>>> import numpy as np
>>> np.set_printoptions(suppress=True, linewidth=120)
>>> feats = np.load("data.npy")
>>> feats
array([[ 7.3, -0.9,  3.1],
       [-0.9, -5.3,  0.9],
       [ 3.1,  0.9, -8.1]])
>>> rng = np.random.default_rng(340244)
>>> lab = rng.permutation(3)
>>> lab
array([0, 2, 1])
>>> out = feats[lab][:, lab]
>>> print(np.allclose(out, feats))
False
>>> round(float(np.linalg.det(out)), 1), round(np.linalg.det(feats[lab]), 1)
(359.9, np.float64(-359.9))
>>> print(np.round(np.sort(np.abs(np.linalg.eigvals(out))), 1))
[5.  7.9 9. ]
>>> (feats + feats.T) / 2
array([[ 7.3, -0.9,  3.1],
       [-0.9, -5.3,  0.9],
       [ 3.1,  0.9, -8.1]])
>>> np.round(np.sort(np.abs(np.linalg.eigvals(feats))), 1)
array([5. , 7.9, 9. ])
>>> print(np.round(np.linalg.matrix_power(feats, 3), 1))
[[ 454.   -65.5  225. ]
 [ -65.5 -171.7  150.1]
 [ 225.   150.1 -639.4]]
>>> np.round(feats @ feats, 1)
array([[ 63.7,   1. ,  -3.3],
       [  1. ,  29.7, -14.8],
       [ -3.3, -14.8,  76. ]])
>>> r0 = np.array([2, 1, 0])
>>> out = feats + np.outer(r0, np.eye(3)[0])
>>> np.linalg.matrix_rank(out - feats)
np.int64(1)
>>> cov = feats.T @ feats
>>> np.round(np.linalg.svd(feats, compute_uv=False) ** 2, 1)
array([81.1, 63. , 25.4])
>>> np.linalg.matrix_rank(cov)
np.int64(3)
>>> (feats @ feats.T).shape
(3, 3)
>>> F = np.load("x.npy")
>>> F
array([[ 1.8, -0.1, -1.6],
       [-1.5,  0.2,  0.2],
       [ 0.1,  0.2,  2. ],
       [-1.5,  0. ,  0.4],
       [-3.1, -0.5,  2.6],
       [-0.9, -0.4,  0.6],
       [-2.2,  0.6, -1.2],
       [-1.7,  0.4, -0.8],
       [-0.6, -0.3,  1. ],
       [-2.3,  0. ,  1.4],
       [ 4.5,  0.3, -1.7],
       [ 1.8, -0.3, -0.6],
       [ 4.6, -0.6, -1.7],
       [ 3.9, -0.3, -0.4],
       [ 0.6, -0.1, -2.4],
       [ 4.7, -0.4, -1.3],
       [-2.6, -0.6,  1.5],
       [ 6.1, -0.7, -2.7],
       [ 2. , -0.1, -2.7],
       [-4.5,  0.2,  1.8],
       [-4. ,  0.2,  0.9],
       [-0.6, -0.3,  1.8],
       [-4.8,  0.7,  1.6]])
>>> x = np.array([-2, 2, -3])
>>> y = F @ x
>>> b, lr = np.zeros(3), 1 / np.linalg.norm(F, 2) ** 2
>>> for i in range(30):
...     b -= lr * F.T @ (F @ b - y)
...     if i % 10 == 0: print(i, round(np.linalg.norm(F @ b - y), 1))
... 
0 17.2
10 6.6
20 2.9
>>> round(float(np.linalg.cond(F)), 1)
10.9
>>> cen = (F - F.mean(axis=0)) / F.std(axis=0)
>>> print(cen.std(axis=0))
[1. 1. 1.]
>>> b = np.linalg.lstsq(np.delete(cen, 1, axis=1), cen[:, 1])[0]
>>> print(np.abs(b).argmax())
0
>>> print(b.round(1))
[-0.9 -0.5]
>>> m1 = np.load("m.npy")
>>> m1
array([[ 0,  2],
       [-2,  0]])
>>> np.round(np.linalg.norm(m1, axis=0), 1)
array([2., 2.])
>>> m1[1] @ m1[0]
np.int64(0)
>>> np.round(np.linalg.norm(m1, 2), 1)
np.float64(2.0)
>>> np.linalg.norm(m1, axis=1).argmax()
np.int64(0)
>>> x = np.array([0, 0])
>>> x @ m1 @ x
np.int64(0)
>>> np.round(np.linalg.det(m1), 1)
np.float64(4.0)
>>> O = np.linalg.solve(np.eye(2) - m1, np.eye(2) + m1)
>>> round(np.linalg.det(O), 1)
np.float64(1.0)
>>> lab = rng.permutation(2)
>>> print(lab)
[1 0]
>>> out = m1[lab][:, lab]
>>> print(np.allclose(out, m1))
False
>>> round(float(np.linalg.det(out)), 1), np.round(np.linalg.det(m1[lab]), 1)
(4.0, np.float64(-4.0))
>>> r0, v = m1[1], m1[0]
>>> r0 @ v
np.int64(0)
>>> pr = (r0 @ v) / (r0 @ r0) * r0
>>> print(v - pr)
[0. 2.]
>>> out = np.array([[0, 3, 3], [0, 1, 2]])
>>> basis = np.kron(out, m1)
>>> basis
array([[ 0,  0,  0,  6,  0,  6],
       [ 0,  0, -6,  0, -6,  0],
       [ 0,  0,  0,  2,  0,  4],
       [ 0,  0, -2,  0, -4,  0]])
>>> print(np.linalg.matrix_rank(basis))
4
>>> A = np.minimum.outer(np.arange(1, 5), np.arange(1, 5)) * -1
>>> A
array([[-1, -1, -1, -1],
       [-1, -2, -2, -2],
       [-1, -2, -3, -3],
       [-1, -2, -3, -4]])
>>> O = A.astype(float).copy()
>>> for j in range(4):
...     O[:, j] -= O[:, :j] @ (O[:, :j].T @ O[:, j])
...     O[:, j] /= np.linalg.norm(O[:, j])
... 
>>> np.round(O.T @ O, 1) + 0
array([[1., 0., 0., 0.],
       [0., 1., 0., 0.],
       [0., 0., 1., 0.],
       [0., 0., 0., 1.]])
>>> O.round(1) + 0
array([[-0.5,  0.9,  0. ,  0. ],
       [-0.5, -0.3,  0.8,  0. ],
       [-0.5, -0.3, -0.4,  0.7],
       [-0.5, -0.3, -0.4, -0.7]])
>>> x = np.array([0, -3, 0, -2])
>>> y = A @ x
>>> y
array([ 5, 10, 12, 14])
>>> np.round(np.linalg.solve(A, y + A[:, 3]), 1)
array([-0., -3., -0., -1.])
>>> np.round(np.linalg.solve(A, -1 * y), 1)
array([-0.,  3., -0.,  2.])
>>> np.round(np.linalg.solve(A, y), 1)
array([-0., -3., -0., -2.])
>>> evals, vecs = np.linalg.eigh(A)
>>> print(np.round(vecs.T @ A @ vecs, 1) + 0)
[[-8.3  0.   0.   0. ]
 [ 0.  -1.   0.   0. ]
 [ 0.   0.  -0.4  0. ]
 [ 0.   0.   0.  -0.3]]
>>> np.round(vecs.T @ vecs, 1) + 0
array([[1., 0., 0., 0.],
       [0., 1., 0., 0.],
       [0., 0., 1., 0.],
       [0., 0., 0., 1.]])
>>> np.round(np.linalg.eigvalsh(A @ A), 1)
array([ 0.1,  0.2,  1. , 68.7])
>>> np.round(np.linalg.eigvalsh(A + -1 * np.eye(4)), 1)
array([-9.3, -2. , -1.4, -1.3])
>>> print(np.round(vecs @ np.diag(evals) @ vecs.T, 1))
[[-1. -1. -1. -1.]
 [-1. -2. -2. -2.]
 [-1. -2. -3. -3.]
 [-1. -2. -3. -4.]]
>>> out = np.linalg.inv(A)
>>> np.round(np.linalg.inv(out), 1)
array([[-1., -1., -1., -1.],
       [-1., -2., -2., -2.],
       [-1., -2., -3., -3.],
       [-1., -2., -3., -4.]])
>>> (np.abs(out) > 1e-9).astype(int)
array([[1, 1, 0, 0],
       [1, 1, 1, 0],
       [0, 1, 1, 1],
       [0, 0, 1, 1]])
>>> print(A @ out)
[[1. 0. 0. 0.]
 [0. 1. 0. 0.]
 [0. 0. 1. 0.]
 [0. 0. 0. 1.]]
>>> mat = np.array([[2, 0, 1, 3], [0, 1, 2, 1], [0, 3, 3, 0], [1, 1, 0, 0]])
>>> mat[3] = mat[1]
>>> mat
array([[2, 0, 1, 3],
       [0, 1, 2, 1],
       [0, 3, 3, 0],
       [0, 1, 2, 1]])
>>> try:
...     np.linalg.inv(mat)
... except np.linalg.LinAlgError as e:
...     print("failed:", e)
... 
failed: Singular matrix
>>> np.abs(np.diag(np.linalg.qr(mat)[1])) > 1e-9
array([ True,  True,  True, False])
>>> data = np.array([[1.0, 0.5, 0.2, 0.1],
...     [0.5, 1.0, 0.5, 0.2],
...     [0.2, 0.5, 1.0, 0.5],
...     [0.1, 0.2, 0.5, 1.0]])
>>> data
array([[1. , 0.5, 0.2, 0.1],
       [0.5, 1. , 0.5, 0.2],
       [0.2, 0.5, 1. , 0.5],
       [0.1, 0.2, 0.5, 1. ]])
>>> x = np.array([4, -3, -3, 4])
>>> y = data @ x
>>> b, lr = np.zeros(4), 1 / np.linalg.norm(data, 2) ** 2
>>> for i in range(25):
...     b -= lr * data.T @ (data @ b - y)
...     if i % 5 == 0: print(i, round(np.linalg.norm(data @ b - y), 1))
... 
0 3.7
5 2.5
10 1.6
15 1.1
20 0.7
>>> b.round(1)
array([ 3.5, -2.6, -2.6,  3.5])
>>> round(np.linalg.cond(data), 1)
np.float64(6.0)
>>> x = np.array([0, 2, -1, 1])
>>> y = data @ x
>>> print(y)
[0.9 1.7 0.5 0.9]
>>> np.round(np.linalg.solve(data, y + data[:, 3]), 1) + 0
array([ 0.,  2., -1.,  2.])
>>> np.round(np.linalg.solve(data, y), 1)
array([ 0.,  2., -1.,  1.])
>>> print(np.round(np.linalg.solve(data, data[:, 2]), 1) + 0)
[0. 0. 1. 0.]
>>> evals, vecs = np.linalg.eig(data)
>>> round(float(np.prod(evals)), 1)
0.4
>>> print(np.round(data @ vecs[:, 0] - evals[0] * vecs[:, 0], 1) + 0)
[0. 0. 0. 0.]
>>> print(evals.round(1))
[2.  1.1 0.6 0.3]
>>> arr = np.load("layer14.npy")
>>> arr
array([[0, 1, 0],
       [0, 0, 1],
       [1, 0, 0]])
>>> U, s, VT = np.linalg.svd(mat)
>>> vecs = VT[:(s > 1e-8).sum()]
>>> x = mat[1] + 3 * mat[2] + rng.integers(2) * np.eye(4)[3]
>>> x
array([ 0., 10., 11.,  1.])
>>> np.round(vecs.T @ vecs, 1)
array([[ 0.8,  0.2, -0.2,  0.2],
       [ 0.2,  0.7,  0.2, -0.3],
       [-0.2,  0.2,  0.7,  0.2],
       [ 0.2, -0.3,  0.2,  0.8]])
>>> W0 = np.load("a.npy")
>>> W0
array([[ 6.,  6.],
       [ 6., 11.]])
>>> def softmax(z):
...     e = np.exp(z - z.max(axis=-1, keepdims=True))
...     return e / e.sum(axis=-1, keepdims=True)
... 
>>> np.round(softmax(W0).sum(axis=1), 1)
array([1., 1.])
>>> print(np.round(softmax(W0[1]), 1) + 0)
[0. 1.]
>>> S = W0 @ W0.T / np.sqrt(2)
>>> np.round(softmax(S), 1) + 0
array([[0., 1.],
       [0., 1.]])
>>> np.round(softmax(S + np.triu(np.full(S.shape, -np.inf), 1)), 1) + 0
array([[1., 0.],
       [0., 1.]])
>>> print(softmax(S).round(6).argmax(axis=1))
[1 1]
